$ python -q
>>> import numpy as np
>>> import numpy.linalg as la
>>> np.set_printoptions(precision=2, suppress=True, linewidth=100, legacy="1.25")
>>> def rnd(a):
...     return np.round(a, 2) + 0
... 
>>> J = np.load("block2.npy")
>>> print(J)
[[1 0 0]
 [0 1 0]
 [1 2 1]]
>>> t = np.radians(15)
>>> R = np.eye(3)
>>> R[0, 0] = R[1, 1] = np.cos(t)
>>> R[0, 1], R[1, 0] = -np.sin(t), np.sin(t)
>>> print(rnd(R))
[[ 0.97 -0.26  0.  ]
 [ 0.26  0.97  0.  ]
 [ 0.    0.    1.  ]]
>>> M2 = J @ R.T
>>> print(rnd(la.svd(J, compute_uv=False)), rnd(la.svd(M2, compute_uv=False)))
[2.62 1.   0.38] [2.62 1.   0.38]
>>> print(rnd(np.abs(M2 - J).max(axis=0)))
[0.55 0.26 0.  ]
>>> x = np.array([3, 1, 1])
>>> print(np.einsum("ij,j->i", J, x))
[3 1 6]
>>> print((J * x).sum(axis=1))
[3 1 6]
>>> print(J @ np.eye(3)[2])
[0. 0. 1.]
>>> print(np.sign((J @ x).round(6)))
[1 1 1]
>>> print(rnd(la.norm(J[2] - J[0])))
2.24
>>> print(J[2] @ J[0])
1
>>> print(rnd(la.norm(J) ** 2 / la.norm(J, 2) ** 2))
1.17
>>> print(rnd(la.norm(J, 1)), rnd(la.norm(J, np.inf)))
3.0 4.0
>>> M2 = np.array([[3, -2], [-3, 0]])
>>> C = np.kron(M2, J)
>>> print(C.shape)
(6, 6)
>>> print(rnd(la.norm(C, 2)), rnd(la.norm(M2, 2) * la.norm(J, 2)))
11.77 11.77
>>> print(la.matrix_rank(C))
6
>>> print(C)
[[ 3  0  0 -2  0  0]
 [ 0  3  0  0 -2  0]
 [ 3  6  3 -2 -4 -2]
 [-3  0  0  0  0  0]
 [ 0 -3  0  0  0  0]
 [-3 -6 -3  0  0  0]]
>>> K = np.load("dump.npy")
>>> print(K)
[[ 5.27  2.7  -2.74 -4.82  2.47  1.4   4.37]
 [-1.42 -1.62  1.82  1.54 -3.74 -1.09 -0.49]
 [ 0.13 -2.09  1.71 -0.49 -4.8  -0.81  1.44]
 [ 1.66  1.37 -1.42 -2.21  1.78  0.75  1.26]
 [-2.07 -3.47  2.62  1.63 -5.43 -0.89 -0.47]
 [ 3.96  1.62 -1.52 -2.37  2.19  0.57  3.05]
 [ 2.17  1.33 -0.97  0.2   3.82  0.89  0.34]
 [ 1.24  1.02 -1.13 -4.03  4.01  1.51  0.68]
 [-1.08 -0.1  -0.48  2.53  0.06 -0.17 -1.52]
 [-4.49 -4.47  4.81  0.31 -7.79 -1.94 -1.4 ]
 [ 4.52  3.06 -2.58 -3.79  4.36  1.17  3.18]
 [ 0.09  0.18  0.17 -1.7  -0.11  0.06  0.71]
 [-0.22 -0.83  0.58  0.16 -1.64 -0.26  0.33]
 [ 0.74 -0.35  0.08 -3.09  1.33  0.92  0.32]
 [-6.45 -0.49  0.43  6.76  0.28 -1.24 -6.02]
 [-1.8  -2.41  2.29  1.1  -4.49 -1.43  0.26]
 [ 2.73  1.13 -1.15 -3.9   0.76  0.8   2.27]
 [-5.07 -1.13  1.39  7.94 -1.86 -1.9  -4.62]
 [ 1.77  2.86 -2.02 -2.62  5.38  0.98  0.65]
 [ 4.04  0.61 -0.68 -6.59  1.21  1.31  4.03]
 [ 3.07  2.33 -1.44 -1.21  3.83  0.49  1.46]
 [ 1.83  0.03 -0.52 -2.04  0.41  0.69  1.57]
 [-1.62 -0.63  0.92  0.15 -3.16 -1.13  0.03]
 [ 3.91  2.46 -2.79 -1.85  2.86  0.99  2.47]
 [-5.43 -5.91  5.22  2.26 -7.95 -1.44 -2.72]]
>>> Xs = (K - K.mean(axis=0)) / K.std(axis=0)
>>> print(rnd(Xs.std(axis=0)))
[1. 1. 1. 1. 1. 1. 1.]
>>> c = la.lstsq(np.delete(Xs, 3, axis=1), Xs[:, 3])[0]
>>> print(rnd(1 - np.var(Xs[:, 3] - np.delete(Xs, 3, axis=1) @ c)))
0.99
>>> print(rnd(c))
[ 1.5  -1.17 -1.07  0.25 -1.22 -1.48]
>>> print(np.abs(c).argmax())
0
>>> M2 = K / la.norm(K, axis=1, keepdims=True)
>>> C2 = M2 @ M2.T
>>> print(np.argwhere(np.triu(np.abs(C2) > 0.95, 1)))
[[ 0  3]
 [ 0  5]
 [ 0 10]
 [ 0 16]
 [ 1  4]
 [ 1 15]
 [ 1 18]
 [ 1 24]
 [ 2 12]
 [ 3 10]
 [ 4  9]
 [ 4 15]
 [ 4 18]
 [ 4 24]
 [ 5 10]
 [ 5 23]
 [ 6  9]
 [ 6 22]
 [ 9 15]
 [ 9 24]
 [10 20]
 [10 23]
 [12 15]
 [14 17]
 [14 19]
 [14 21]
 [15 18]
 [16 17]
 [16 19]
 [16 21]
 [17 19]
 [17 21]
 [19 21]
 [20 24]]
>>> print((C2 - 2 * np.eye(25)).round(6).argmax(axis=1))
[ 5  4 12 10 15  0 20 18 14 24  3 19  2  7 17  4 19 14 20 16 10 19 15 10  9]
>>> O, R = la.qr(K)
>>> print(rnd(np.trace(O @ O.T)))
7.0
>>> print(rnd(abs(R[0, 0])), rnd(la.norm(K[:, 0])))
16.09 16.09
>>> print(rnd(O.T @ O))
[[1. 0. 0. 0. 0. 0. 0.]
 [0. 1. 0. 0. 0. 0. 0.]
 [0. 0. 1. 0. 0. 0. 0.]
 [0. 0. 0. 1. 0. 0. 0.]
 [0. 0. 0. 0. 1. 0. 0.]
 [0. 0. 0. 0. 0. 1. 0.]
 [0. 0. 0. 0. 0. 0. 1.]]
>>> x = np.array([3, 3, 0, 2, 0, 2, 2])
>>> rhs = K @ x
>>> print(rnd(la.pinv(K) @ K))
[[1. 0. 0. 0. 0. 0. 0.]
 [0. 1. 0. 0. 0. 0. 0.]
 [0. 0. 1. 0. 0. 0. 0.]
 [0. 0. 0. 1. 0. 0. 0.]
 [0. 0. 0. 0. 1. 0. 0.]
 [0. 0. 0. 0. 0. 1. 0.]
 [0. 0. 0. 0. 0. 0. 1.]]
>>> rng = np.random.default_rng(182463)
>>> rhs = rhs + 0.1 * rng.normal(size=25)
>>> print(rnd(rhs))
[ 25.71  -9.09  -5.75   8.59 -15.97  19.11  13.28   3.07  -1.98 -32.86  23.76  -1.14  -2.87  -2.38
 -21.8  -12.66  10.02 -15.67  11.82  11.45  17.52   6.11  -8.52  22.23 -37.96]
>>> c, *_ = la.lstsq(K, rhs)
>>> print(rnd(K.T @ (rhs - K @ c)))
[0. 0. 0. 0. 0. 0. 0.]
>>> print(rnd(c))
[ 3.05  2.96 -0.07  1.94 -0.01  1.86  1.89]
>>> arr = np.loadtxt("layer15.csv", delimiter=",")
>>> print(arr)
[[ 1.    0.04  0.53  0.4 ]
 [ 0.04  0.67  0.16  1.39]
 [ 0.53  0.16 -1.73  0.62]
 [ 0.4   1.39  0.62  0.05]]
>>> idx = rng.permutation(4)
>>> print(idx)
[1 0 2 3]
>>> M2 = arr[idx][:, idx]
>>> print(rnd(np.sort(np.abs(la.eigvals(M2)))))
[0.99 1.   2.   2.  ]
>>> print(np.allclose(M2, arr))
False
>>> print(rnd(la.det(M2)), rnd(la.det(arr[idx])))
3.99 -3.99
>>> print(np.diag(M2))
[ 0.67  1.   -1.73  0.05]
>>> print(np.all(la.eigvalsh(arr) > 0))
False
>>> x = np.array([2, 2, 0])
>>> rhs = J @ x
>>> print(rhs)
[2 2 6]
>>> print(rnd(la.solve(J, rhs)))
[2. 2. 0.]
>>> print(rnd(la.solve(J, 3 * rhs)))
[6. 6. 0.]
>>> print(rnd(la.solve(J, J[:, 1])))
[0. 1. 0.]
>>> print(rnd(la.norm(arr, axis=0)))
[1.2  1.55 1.92 1.57]
>>> print(rnd(la.norm(arr, axis=1)))
[1.2  1.55 1.92 1.57]
>>> print(rnd(la.norm(arr, 1)), rnd(la.norm(arr, np.inf)))
3.04 3.04
>>> print(rnd(la.norm(arr) ** 2 / la.norm(arr, 2) ** 2))
2.49
>>> print(la.norm(arr, axis=1).argmax())
2
>>> print(rnd(la.norm(arr, 2)))
2.0
>>> print(rnd(la.norm(arr[0], 1)), rnd(la.norm(arr[0], np.inf)))
1.97 1.0
>>> M = np.loadtxt("run7.csv", delimiter=",")
>>> print(M)
[[ 0.  0.  0.  0.  0.  0. -8. -9.]
 [ 0.  0.  0.  0.  0.  0.  6. -5.]
 [ 0.  0.  0.  0.  0.  0. -7. -1.]
 [ 0.  0.  0.  0.  0.  0. -2.  8.]
 [ 0.  0.  0.  0.  0.  0. -6. -6.]
 [ 0.  0.  0.  0.  0.  0. -7.  9.]
 [-8.  6. -7. -2. -6. -7.  0.  0.]
 [-9. -5. -1.  8. -6.  9.  0.  0.]]
>>> vals, evecs = la.eigh(M)
>>> print(rnd(evecs.T @ M @ evecs))
[[-16.99   0.     0.     0.     0.     0.     0.     0.  ]
 [  0.   -15.4    0.     0.     0.     0.     0.     0.  ]
 [  0.     0.     0.     0.     0.     0.     0.     0.  ]
 [  0.     0.     0.     0.     0.     0.     0.     0.  ]
 [  0.     0.     0.     0.     0.     0.     0.     0.  ]
 [  0.     0.     0.     0.     0.     0.     0.     0.  ]
 [  0.     0.     0.     0.     0.     0.    15.4    0.  ]
 [  0.     0.     0.     0.     0.     0.     0.    16.99]]
>>> print(rnd(evecs @ np.diag(vals) @ evecs.T))
[[ 0.  0.  0.  0.  0.  0. -8. -9.]
 [ 0.  0.  0.  0.  0.  0.  6. -5.]
 [ 0.  0.  0.  0.  0.  0. -7. -1.]
 [ 0.  0.  0.  0.  0.  0. -2.  8.]
 [ 0.  0.  0.  0.  0.  0. -6. -6.]
 [ 0.  0.  0.  0.  0.  0. -7.  9.]
 [-8.  6. -7. -2. -6. -7.  0.  0.]
 [-9. -5. -1.  8. -6.  9.  0.  0.]]
>>> print(rnd(la.eigvalsh(M @ M)))
[  0.     0.     0.     0.   237.29 237.29 288.71 288.71]
>>> print(rnd(vals.sum()), np.trace(M))
0.0 0.0
>>> print(np.unique(vals.round(6) + 0, return_counts=True)[1])
[1 1 4 1 1]
>>> print(rnd(la.svd(M, compute_uv=False)))
[16.99 16.99 15.4  15.4   0.    0.    0.    0.  ]
>>> x = np.array([-4, -3, -3, 2, 1, 2, -4])
>>> rhs = K @ x
>>> c, lr = np.zeros(7), 1 / la.norm(K, 2) ** 2
>>> for i in range(10):
...     c -= lr * K.T @ (K @ c - rhs)
...     if i % 2 == 0: print(i, round(la.norm(K @ c - rhs), 2))
... 
0 50.63
2 31.66
4 22.07
6 17.5
8 15.31
>>> print(rnd(c))
[-2.75 -0.19  0.15  3.01  0.8  -0.28 -2.91]
>>> A = np.loadtxt("mat.csv", delimiter=",")
>>> print(A)
[[ 1.55  0.61 -2.49]
 [-1.45  2.41 -1.04]
 [-0.06  0.76  2.9 ]
 [-2.48  1.68 -0.04]
 [ 0.81 -2.89  0.02]
 [-0.15  2.14  2.09]
 [-1.48 -0.44 -2.57]
 [-1.71  1.14  2.19]
 [ 1.92  2.1  -0.93]
 [ 2.13  1.49 -1.49]
 [ 2.55 -1.2   1.03]
 [ 2.51 -1.63  0.16]
 [-0.83  2.51 -1.41]
 [-1.51 -2.59 -0.05]
 [ 1.78  2.08  1.23]
 [ 2.97 -0.04  0.44]
 [-2.29 -0.78 -1.77]
 [-2.88  0.76 -0.36]
 [ 0.68 -2.78  0.9 ]
 [ 0.52 -2.62 -1.36]
 [ 1.6  -0.7  -2.44]
 [-0.84 -0.95  2.72]
 [-2.06  1.13 -1.87]
 [-1.34 -1.74 -2.05]
 [-2.1   1.82 -1.14]
 [-0.67  2.79 -0.87]
 [-0.57  1.87  2.28]
 [-1.59 -2.05 -1.5 ]
 [-1.47  1.39 -2.21]
 [-2.23  0.53 -1.93]
 [-1.07  1.67  2.26]]
>>> Xs = A - A.mean(axis=0)
>>> evecs = la.svd(Xs)[2][:2]
>>> M2 = Xs - Xs @ evecs.T @ evecs
>>> print(rnd(np.cov(Xs @ evecs.T, rowvar=False)))
[[3.59 0.  ]
 [0.   3.21]]
>>> print(rnd(np.diag(evecs.T @ evecs)))
[0.58 0.75 0.67]
>>> data = np.loadtxt("arr.csv", delimiter=",")
>>> print(data)
[[-3.  2.  1.]
 [ 0. -2.  0.]
 [-3. -1. -1.]
 [ 0.  3. -1.]
 [-3.  0. -3.]
 [ 1. -3.  2.]
 [-1. -3. -3.]
 [-3.  4.  1.]]
>>> O, R = la.qr(data)
>>> print(rnd(abs(R[0, 0])), rnd(la.norm(data[:, 0])))
6.16 6.16
>>> print(rnd(np.trace(O @ O.T)))
3.0
>>> print(rnd(O))
[[-0.49  0.12  0.37]
 [ 0.   -0.29  0.11]
 [-0.49 -0.32  0.09]
 [ 0.    0.44 -0.39]
 [-0.49 -0.17 -0.41]
 [ 0.16 -0.38  0.53]
 [-0.16 -0.5  -0.42]
 [-0.49  0.41  0.26]]
>>> x = np.array([9, 5, 3])
>>> rhs = O @ x
>>> c, lr = np.zeros(3), 1 / la.norm(O, 2) ** 2
>>> for i in range(30):
...     c -= lr * O.T @ (O @ c - rhs)
...     if i % 10 == 0: print(i, round(la.norm(O @ c - rhs), 2))
... 
0 0.0
10 0.0
20 0.0
>>> print(rnd(la.cond(O)))
1.0
>>> print(c)
[9. 5. 3.]
>>> x = np.array([1, -3, 1])
>>> rhs = data @ x
>>> print(rnd(la.solve(data.T @ data, data.T @ rhs)))
[ 1. -3.  1.]
>>> print(rhs)
[ -8.   6.  -1. -10.  -6.  12.   5. -14.]
>>> print(rnd(la.pinv(data) @ data))
[[1. 0. 0.]
 [0. 1. 0.]
 [0. 0. 1.]]
>>> rhs = rhs + 0.3 * rng.normal(size=8)
>>> print(rnd(rhs))
[ -8.31   6.49   0.25 -10.11  -6.06  12.43   4.81 -14.39]
>>> c, *_ = la.lstsq(data, rhs)
>>> print(rnd(c))
[ 0.9  -3.14  1.07]
>>> print(rnd(la.norm(rhs - data @ c)))
1.2
>>> proj = data @ la.solve(data.T @ data, data.T)
>>> print(rnd(proj @ data[:, 0]))
[-3.  0. -3.  0. -3.  1. -1. -3.]
>>> print(rnd(np.diag(proj)))
[0.39 0.1  0.35 0.35 0.44 0.45 0.45 0.48]
>>> M2 = np.c_[data[:, :1] @ np.array([[2]]), np.array([-3, -2, 2, -2, -3, -1, -2, -3])]
>>> print(M2)
[[-6. -3.]
 [ 0. -2.]
 [-6.  2.]
 [ 0. -2.]
 [-6. -3.]
 [ 2. -1.]
 [-2. -2.]
 [-6. -3.]]
>>> print(rnd(la.norm(M2 - data @ la.lstsq(data, M2)[0], axis=0)))
[0.   5.54]
